$ ipython --no-banner

In [1]: import numpy as np

In [2]: np.set_printoptions(precision=1, suppress=True, linewidth=120, legacy="1.25")

In [3]: other = np.array([[-1, -1], [2, 0]])

In [4]: F = np.kron(np.eye(2, dtype=int), other)

In [5]: print(F)
[[-1 -1  0  0]
 [ 2  0  0  0]
 [ 0  0 -1 -1]
 [ 0  0  2  0]]

In [6]: x0 = np.array([-3, 0, -1, -2])

In [7]: rhs = F @ x0

In [8]: print(rhs)
[ 3 -6  3 -2]

In [9]: print(np.linalg.solve(F.T, F[0]))
[ 1. -0. -0. -0.]

In [10]: other = F[0, 0] * F[1:] - np.outer(F[1:, 0], F[0])

In [11]: print(other)
[[ 0  2  0  0]
 [ 0  0  1  1]
 [ 0  0 -2  0]]

In [12]: print(np.linalg.matrix_rank(other), np.linalg.matrix_rank(F))
3 4

In [13]: print(F[:, 0] / F[0, 0])
[ 1. -2. -0. -0.]

In [14]: print((F != 0).astype(int))
[[1 1 0 0]
 [1 0 0 0]
 [0 0 1 1]
 [0 0 1 0]]

In [15]: print(round(np.linalg.det(F), 1))
4.0

In [16]: print(np.flatnonzero(np.linalg.matrix_power((F != 0) + (F.T != 0) + np.eye(4), 4)[3]))
[2 3]

In [17]: print(F @ F)
[[-1  1  0  0]
 [-2 -2  0  0]
 [ 0  0 -1  1]
 [ 0  0 -2 -2]]

In [18]: r0 = np.array([4, 4, 1, -2])

In [19]: other = F + np.outer(r0, np.eye(4)[3])

In [20]: print(np.linalg.matrix_rank(np.linalg.inv(other) - np.linalg.inv(F), tol=1e-8))
1

In [21]: print(np.linalg.matrix_rank(other - F))
1

In [22]: print(round(np.linalg.det(other) / np.linalg.det(F), 1), round(float(1 + np.linalg.solve(F, r0)[3]), 1))
1.0 1.0

In [23]: P = np.triu(np.array([[5, -1, -4, -1], [-4, 0, -3, -2], [-4, -4, -3, -3], [-3, -2, 3, -5]]), 1) + np.eye(4)

In [24]: other = P @ F @ np.linalg.inv(P)

In [25]: print(np.round(np.linalg.det(other), 1))
4.0

In [26]: print(np.trace(other), np.trace(F))
-2.0 -2

In [27]: print(np.linalg.matrix_rank(other))
4

In [28]: print(P @ F - F @ P)
[[-2. -1. -5.  1.]
 [ 0.  2.  7.  5.]
 [ 0.  0. -6. -3.]
 [ 0.  0.  0.  6.]]

In [29]: print(other)
[[ -3.  -4. -22. -73.]
 [  2.   2.  13.  48.]
 [  0.   0.  -7. -22.]
 [  0.   0.   2.   6.]]

In [30]: W2 = np.sign(np.array([[4, -9, -6], [7, 8, 7], [-7, -1, -8]]))

In [31]: other = (np.tril(W2, -1) + np.eye(3)) @ (np.triu(W2, 1) + np.eye(3))

In [32]: ev = np.array([-1, 0, -2])

In [33]: A = np.rint(other * ev @ np.linalg.inv(other)) + 0

In [34]: print(A)
[[ 0.  1.  2.]
 [ 0. -1.  0.]
 [ 0. -1. -2.]]

In [35]: # rank 2

In [36]: print(np.kron(np.eye(2, dtype=int), A))
[[ 0.  1.  2.  0.  0.  0.]
 [ 0. -1.  0.  0. -0.  0.]
 [ 0. -1. -2.  0. -0. -0.]
 [ 0.  0.  0.  0.  1.  2.]
 [ 0. -0.  0.  0. -1.  0.]
 [ 0. -0. -0.  0. -1. -2.]]

In [37]: x0 = np.array([4, 0, 1])

In [38]: h = np.maximum(A @ x0, 0)

In [39]: print(np.tanh(A @ x0))
[ 1.  0. -1.]

In [40]: print(np.flatnonzero(h > 1e-9))
[0]

In [41]: print(A.T @ h)
[0. 2. 4.]

In [42]: def softmax(z):
    ...:     e = np.exp(z - z.max(axis=-1, keepdims=True))
    ...:     return e / e.sum(axis=-1, keepdims=True)
    ...: 

In [43]: print(softmax(A).sum(axis=1))
[1. 1. 1.]

In [44]: print(softmax(A[1] + -2))
[0.4 0.2 0.4]

In [45]: scores = A @ A.T / np.sqrt(3)

In [46]: print(softmax(scores)[1] @ A)
[ 0.  -0.7 -0.6]

In [47]: print(np.round(softmax(scores), 1) + 0)
[[1.  0.  0. ]
 [0.1 0.4 0.4]
 [0.  0.1 0.9]]

In [48]: print(softmax(scores).round(6).argmax(axis=1))
[0 1 2]

In [49]: t = np.deg2rad(72)

In [50]: feats = np.eye(9)

In [51]: feats[np.ix_([2, 7], [2, 7])] = [[np.cos(t), -np.sin(t)], [np.sin(t), np.cos(t)]]

In [52]: print(feats)
[[ 1.   0.   0.   0.   0.   0.   0.   0.   0. ]
 [ 0.   1.   0.   0.   0.   0.   0.   0.   0. ]
 [ 0.   0.   0.3  0.   0.   0.   0.  -1.   0. ]
 [ 0.   0.   0.   1.   0.   0.   0.   0.   0. ]
 [ 0.   0.   0.   0.   1.   0.   0.   0.   0. ]
 [ 0.   0.   0.   0.   0.   1.   0.   0.   0. ]
 [ 0.   0.   0.   0.   0.   0.   1.   0.   0. ]
 [ 0.   0.   1.   0.   0.   0.   0.   0.3  0. ]
 [ 0.   0.   0.   0.   0.   0.   0.   0.   1. ]]

In [53]: x0 = np.array([0, 0, 3, 2, 3, 1, 1, 0, 3])

In [54]: print(round(np.linalg.det(feats), 1))
1.0

In [55]: print(np.linalg.inv(feats))
[[ 1.   0.   0.   0.   0.   0.   0.   0.   0. ]
 [ 0.   1.   0.   0.   0.   0.   0.   0.   0. ]
 [ 0.   0.   0.3  0.   0.   0.   0.   1.   0. ]
 [ 0.   0.   0.   1.   0.   0.   0.   0.   0. ]
 [ 0.   0.   0.   0.   1.   0.   0.   0.   0. ]
 [ 0.   0.   0.   0.   0.   1.   0.   0.   0. ]
 [ 0.   0.   0.   0.   0.   0.   1.   0.   0. ]
 [-0.  -0.  -1.  -0.  -0.  -0.  -0.   0.3 -0. ]
 [ 0.   0.   0.   0.   0.   0.   0.   0.   1. ]]

In [56]: print(np.round(feats.T @ (feats @ x0), 1) + 0)
[0. 0. 3. 2. 3. 1. 1. 0. 3.]

In [57]: print(np.sort(np.abs(np.degrees(np.angle(np.linalg.eigvals(feats))))))
[ 0.  0.  0.  0.  0.  0.  0. 72. 72.]

In [58]: other = feats / np.linalg.norm(feats, axis=1, keepdims=True)

In [59]: cov = other @ other.T

In [60]: print(cov[2].round(1) + 0)
[0. 0. 1. 0. 0. 0. 0. 0. 0.]

In [61]: print((cov - 2 * np.eye(9)).round(6).argmax(axis=1))
[1 0 0 0 0 0 0 0 0]

In [62]: print(np.linalg.norm(other, axis=1))
[1. 1. 1. 1. 1. 1. 1. 1. 1.]

In [63]: print((np.abs(cov) > 0.9).astype(int))
[[1 0 0 0 0 0 0 0 0]
 [0 1 0 0 0 0 0 0 0]
 [0 0 1 0 0 0 0 0 0]
 [0 0 0 1 0 0 0 0 0]
 [0 0 0 0 1 0 0 0 0]
 [0 0 0 0 0 1 0 0 0]
 [0 0 0 0 0 0 1 0 0]
 [0 0 0 0 0 0 0 1 0]
 [0 0 0 0 0 0 0 0 1]]

In [64]: x0 = np.array([2, -1, -1, 1, -2, 0, 1, 1, 0])

In [65]: rhs = feats @ x0

In [66]: print(rhs)
[ 2.  -1.  -1.3  1.  -2.   0.   1.  -0.6  0. ]

In [67]: print(np.linalg.solve(feats.T, feats[5]))
[ 0.  0. -0.  0.  0.  1.  0.  0.  0.]

In [68]: print(np.linalg.solve(feats, feats[:, 1]))
[ 0.  1.  0.  0.  0.  0.  0. -0.  0.]

In [69]: print(np.linalg.solve(feats, rhs))
[ 2. -1. -1.  1. -2.  0.  1.  1.  0.]

In [70]: rng = np.random.default_rng(1698)

In [71]: idx = rng.permutation(9)

In [72]: other = feats[:, idx] * rng.choice([-1, 1], 9)

In [73]: print(other)
[[ 0.   0.   0.   1.   0.   0.   0.  -0.   0. ]
 [ 0.   1.   0.   0.   0.   0.   0.  -0.   0. ]
 [ 0.   0.   0.   0.  -1.   0.3  0.  -0.   0. ]
 [ 1.   0.   0.   0.   0.   0.   0.  -0.   0. ]
 [ 0.   0.   1.   0.   0.   0.   0.  -0.   0. ]
 [ 0.   0.   0.   0.   0.   0.   0.  -0.   1. ]
 [ 0.   0.   0.   0.   0.   0.   1.  -0.   0. ]
 [ 0.   0.   0.   0.   0.3  1.   0.  -0.   0. ]
 [ 0.   0.   0.   0.   0.   0.   0.  -1.   0. ]]

In [74]: U, _, Vh = np.linalg.svd(feats.T @ other)

In [75]: print(idx)
[3 1 4 0 7 2 6 8 5]

In [76]: print(U @ Vh)
[[ 0.  0.  0.  1.  0.  0.  0.  0.  0.]
 [ 0.  1.  0.  0.  0.  0.  0.  0.  0.]
 [ 0.  0.  0.  0.  0.  1.  0.  0.  0.]
 [ 1.  0.  0.  0.  0.  0.  0.  0.  0.]
 [ 0.  0.  1.  0.  0.  0.  0.  0.  0.]
 [ 0.  0.  0.  0.  0.  0.  0.  0.  1.]
 [ 0.  0.  0.  0.  0.  0.  1.  0.  0.]
 [ 0.  0.  0.  0.  1.  0.  0.  0.  0.]
 [ 0.  0.  0.  0.  0.  0.  0. -1.  0.]]

In [77]: print(np.round(np.linalg.lstsq(feats, other)[0], 1) + 0)
[[ 0.  0.  0.  1.  0.  0.  0.  0.  0.]
 [ 0.  1.  0.  0.  0.  0.  0.  0.  0.]
 [ 0.  0.  0.  0.  0.  1.  0.  0.  0.]
 [ 1.  0.  0.  0.  0.  0.  0.  0.  0.]
 [ 0.  0.  1.  0.  0.  0.  0.  0.  0.]
 [ 0.  0.  0.  0.  0.  0.  0.  0.  1.]
 [ 0.  0.  0.  0.  0.  0.  1.  0.  0.]
 [ 0.  0.  0.  0.  1.  0.  0.  0.  0.]
 [ 0.  0.  0.  0.  0.  0.  0. -1.  0.]]

In [78]: U, s, Vh = np.linalg.svd(feats, full_matrices=False)

In [79]: print(np.sqrt((s ** 2).sum()), round(np.linalg.norm(feats), 1))
3.0 3.0

In [80]: print((s > 1e-8).sum())
9

In [81]: print(s / s[0])
[1. 1. 1. 1. 1. 1. 1. 1. 1.]

In [82]: m1 = np.loadtxt("a.csv", delimiter=",")

In [83]: print(m1.round(1) + 0)
[[ 0.   0.1  0.2  0.3 -0.1]
 [ 6.3  6.   2.9  3.1  0. ]
 [ 5.8  6.   2.9  3.4  0.3]]

In [84]: U, s, Vh = np.linalg.svd(m1)

In [85]: print(s)
[13.6  0.5  0.2]

In [86]: other = U[:, :1] @ np.diag(s[:1]) @ Vh[:1]

In [87]: print(other.round(1) + 0)
[[0.2 0.2 0.1 0.1 0. ]
 [6.1 6.1 3.  3.3 0.2]
 [6.  6.  2.9 3.2 0.2]]

In [88]: print(np.linalg.matrix_rank(other))
1

In [89]: r0, r1 = other[2], other[0]

In [90]: print(round(float(r0 @ r0), 1))
89.9

In [91]: pr = (r0 @ r1) / (r0 @ r0) * r0

In [92]: print(np.linalg.matrix_rank(np.outer(r0, r1)))
1

In [93]: print(np.round(np.outer(r0, r1), 1) + 0)
[[0.9 0.9 0.4 0.5 0. ]
 [0.9 0.9 0.4 0.5 0. ]
 [0.4 0.4 0.2 0.2 0. ]
 [0.5 0.5 0.2 0.3 0. ]
 [0.  0.  0.  0.  0. ]]

In [94]: other = np.array([[0, -2, 0], [-2, -2, 0], [2, -1, 0]])

In [95]: print(other.T @ A.T)
[[ 2.  2. -2.]
 [-4.  2.  4.]
 [ 0.  0.  0.]]

In [96]: print(np.vstack([A, other.T]).shape)
(6, 3)

In [97]: cov = m1.T @ m1

In [98]: print(np.round(np.trace(cov), 1), round(float((m1 ** 2).sum()), 1))
184.4 184.4

In [99]: print(np.round(np.linalg.svd(m1, compute_uv=False) ** 2, 1) + 0)
[184.2   0.2   0. ]

In [100]: print(cov)
[[73.5 73.  35.4 39.2  1.8]
 [73.  72.6 35.2 39.   1.8]
 [35.4 35.2 17.1 19.   0.9]
 [39.2 39.  19.  21.1  1. ]
 [ 1.8  1.8  0.9  1.   0.1]]

In [101]: print((m1 @ m1.T).shape)
(3, 3)

In [102]: other = np.array([[1, 2], [1, -2]])

In [103]: W2 = np.kron(other, m1)

In [104]: print(W2.round(1) + 0)
[[  0.    0.1   0.2   0.3  -0.1   0.    0.2   0.4   0.7  -0.2]
 [  6.3   6.    2.9   3.1   0.   12.6  12.1   5.8   6.2   0.1]
 [  5.8   6.    2.9   3.4   0.3  11.6  12.    5.9   6.8   0.5]
 [  0.    0.1   0.2   0.3  -0.1   0.   -0.2  -0.4  -0.7   0.2]
 [  6.3   6.    2.9   3.1   0.  -12.6 -12.1  -5.8  -6.2  -0.1]
 [  5.8   6.    2.9   3.4   0.3 -11.6 -12.   -5.9  -6.8  -0.5]]

In [105]: print(round(float(np.linalg.norm(W2, 2)), 1), round(np.linalg.norm(other, 2) * np.linalg.norm(m1, 2), 1))
38.4 38.4

In [106]: print(W2.shape)
(6, 10)

In [107]: K = np.array([[0, 2, 1], [0, 0, 3], [0, 0, 0]])

In [108]: print(K @ K)
[[0 0 6]
 [0 0 0]
 [0 0 0]]

In [109]: print(np.linalg.matrix_rank(K - K[0, 0] * np.eye(3)))
2

In [110]: r = np.linalg.matrix_rank(K)

In [111]: print(r)
2

In [112]: N = np.linalg.svd(K)[2][r:].T

In [113]: print([int(np.linalg.matrix_rank(np.delete(K, i, axis=0))) for i in range(3)])
[1, 1, 2]

In [114]: print(np.linalg.matrix_rank(K.T @ K), np.linalg.matrix_rank(K @ K.T))
2 2

In [115]: print(np.allclose(K @ N, 0))
True

In [116]: print(N @ N.T)
[[1. 0. 0.]
 [0. 0. 0.]
 [0. 0. 0.]]

In [117]: print([int(np.linalg.matrix_rank(K[:i])) for i in range(1, len(K) + 1)])
[1, 2, 2]

In [118]: print(np.linalg.eigvals(K))
[0. 0. 0.]

In [119]: print(round(float(np.linalg.det(K[::-1])), 1))
0.0

In [120]: print(round(float(np.linalg.det(K.T)), 1))
0.0

In [121]: cov = K.T @ K

In [122]: print(np.linalg.matrix_rank(cov))
2

In [123]: print(cov)
[[ 0  0  0]
 [ 0  4  2]
 [ 0  2 10]]

In [124]: print(np.diag(cov))
[ 0  4 10]

In [125]: print(np.allclose(cov, cov.T))
True

In [126]: print((K @ K.T).shape)
(3, 3)

In [127]: print(np.linalg.eigvalsh(cov)[::-1])
[10.6  3.4  0. ]

In [128]: w1 = np.array([[-1, 3, -1, -1, 3], [-2, 2, 0, 3, 3], [1, -2, 1, -1, 2]])

In [129]: b = np.array([-3, -1, -1, -1, -1])

In [130]: hid = np.maximum(K @ w1 + b, 0)

In [131]: print(np.linalg.matrix_rank(hid))
2

In [132]: W2 = np.array([[-4, -8], [9, 3], [-2, 5], [-9, 3], [-3, -7]])

In [133]: print(hid @ W2)
[[-48 -34]
 [-19 -25]
 [  0   0]]

In [134]: J = np.load("arr.npy")

In [135]: print(J)
[[ 0  0  0 -5  0  0  0  0  0]
 [-2  0  0  0  0  0  0  0  0]
 [ 0  0  5  0  0  0  0  0  0]
 [ 0  0  0  0  0 -4  0  0  0]
 [ 0  0  0  0  0  0  0  0 -3]
 [ 0  0  0  0 -2  0  0  0  0]
 [ 0  0  0  0  0  0  0 -4  0]
 [ 0 -4  0  0  0  0  0  0  0]
 [ 0  0  0  0  0  0 -4  0  0]]

In [136]: x0 = np.array([0, 2, 0, 1, 0, 2, 0, 3, 1])

In [137]: rhs = feats @ x0

In [138]: b, lr = np.zeros(9), 1 / np.linalg.norm(feats, 2) ** 2

In [139]: for i in range(300):
     ...:     b -= lr * feats.T @ (feats @ b - rhs)
     ...:     if i % 50 == 0: print(i, round(np.linalg.norm(feats @ b - rhs), 1))
     ...: 
0 0.0
50 0.0
100 0.0
150 0.0
200 0.0
250 0.0

In [140]: print(b.round(1) + 0)
[0. 2. 0. 1. 0. 2. 0. 3. 1.]

In [141]: print(np.round(np.linalg.cond(feats), 1))
1.0
